$ python3 -q
>>> import numpy as np
>>> import numpy.linalg as la
>>> np.set_printoptions(precision=2, suppress=True, linewidth=140)
>>> def rnd(a):
...     return np.round(a, 2) + 0
... 
>>> arr = np.vander(np.arange(6) - 3, 4, increasing=True)
>>> arr
array([[  1,  -3,   9, -27],
       [  1,  -2,   4,  -8],
       [  1,  -1,   1,  -1],
       [  1,   0,   0,   0],
       [  1,   1,   1,   1],
       [  1,   2,   4,   8]])
>>> vec = np.array([1, -3, 3, 2])
>>> rhs = arr @ vec
>>> rnd(la.lstsq(arr, rhs)[0])
array([ 1., -3.,  3.,  2.])
>>> rng = np.random.default_rng(97)
>>> rhs = rhs + 0.02 * rng.normal(size=6)
>>> rnd(rhs)
array([-17.01,   3.02,   4.99,   0.98,   2.97,  22.98])
>>> b, *_ = la.lstsq(arr, rhs)
>>> rnd(la.norm(rhs - arr @ b))
np.float64(0.02)
>>> rnd(b)
array([ 0.98, -3.02,  3.  ,  2.  ])
>>> b.round()
array([ 1., -3.,  3.,  2.])
>>> hat = arr @ la.solve(arr.T @ arr, arr.T)
>>> rnd(np.diag(hat))
array([0.96, 0.58, 0.46, 0.46, 0.58, 0.96])
>>> rnd(la.eigvalsh(hat))
array([0., 0., 1., 1., 1., 1.])
>>> rnd(hat @ arr[:, 3])
array([-27.,  -8.,  -1.,   0.,   1.,   8.])
>>> rnd(hat)
array([[ 0.96,  0.13, -0.11, -0.03,  0.09, -0.03],
       [ 0.13,  0.58,  0.41,  0.02, -0.22,  0.09],
       [-0.11,  0.41,  0.46,  0.25,  0.02, -0.03],
       [-0.03,  0.02,  0.25,  0.46,  0.41, -0.11],
       [ 0.09, -0.22,  0.02,  0.41,  0.58,  0.13],
       [-0.03,  0.09, -0.03, -0.11,  0.13,  0.96]])
>>> np.allclose(hat @ hat, hat)
True
>>> U, sig, Vt = la.svd(arr, full_matrices=False)
>>> rnd(np.sqrt((sig ** 2).sum())), rnd(la.norm(arr))
(np.float64(31.61), np.float64(31.61))
>>> rnd(np.cumsum(sig ** 2) / np.sum(sig ** 2))
array([0.95, 0.99, 1.  , 1.  ])
>>> rnd(np.abs(Vt[0]))
array([0.03, 0.13, 0.28, 0.95])
>>> rnd(U.T @ arr @ Vt.T)
array([[30.78,  0.  ,  0.  ,  0.  ],
       [ 0.  ,  6.82,  0.  ,  0.  ],
       [ 0.  ,  0.  ,  1.84,  0.  ],
       [ 0.  ,  0.  ,  0.  ,  1.3 ]])
>>> E = np.load("data.npy")
>>> E
array([[  0,   0,   0],
       [ 18,   2,   0],
       [  9,   1,   0],
       [ 27,   3,   0],
       [-18,  -2,   0],
       [-18,  -2,   0]])
>>> # rows 4 and 5 are equal
>>> U, sig, Vt = la.svd(E)
>>> vecs = Vt[:(sig > 1e-8).sum()]
>>> vec = E[1] + 2 * E[5] + rng.integers(2) * np.eye(3)[0]
>>> vec
array([-18.,  -2.,   0.])
>>> np.allclose(vecs.T @ vecs @ vec, vec)
True
>>> rnd(la.norm(vec - vecs.T @ vecs @ vec))
np.float64(0.0)
>>> rnd(np.trace(la.pinv(E) @ E))
np.float64(1.0)
>>> rnd(E @ la.pinv(E) @ E)
array([[  0.,   0.,   0.],
       [ 18.,   2.,   0.],
       [  9.,   1.,   0.],
       [ 27.,   3.,   0.],
       [-18.,  -2.,   0.],
       [-18.,  -2.,   0.]])
>>> la.lstsq(E[:-1].T, E[-1])[2]
np.int32(1)
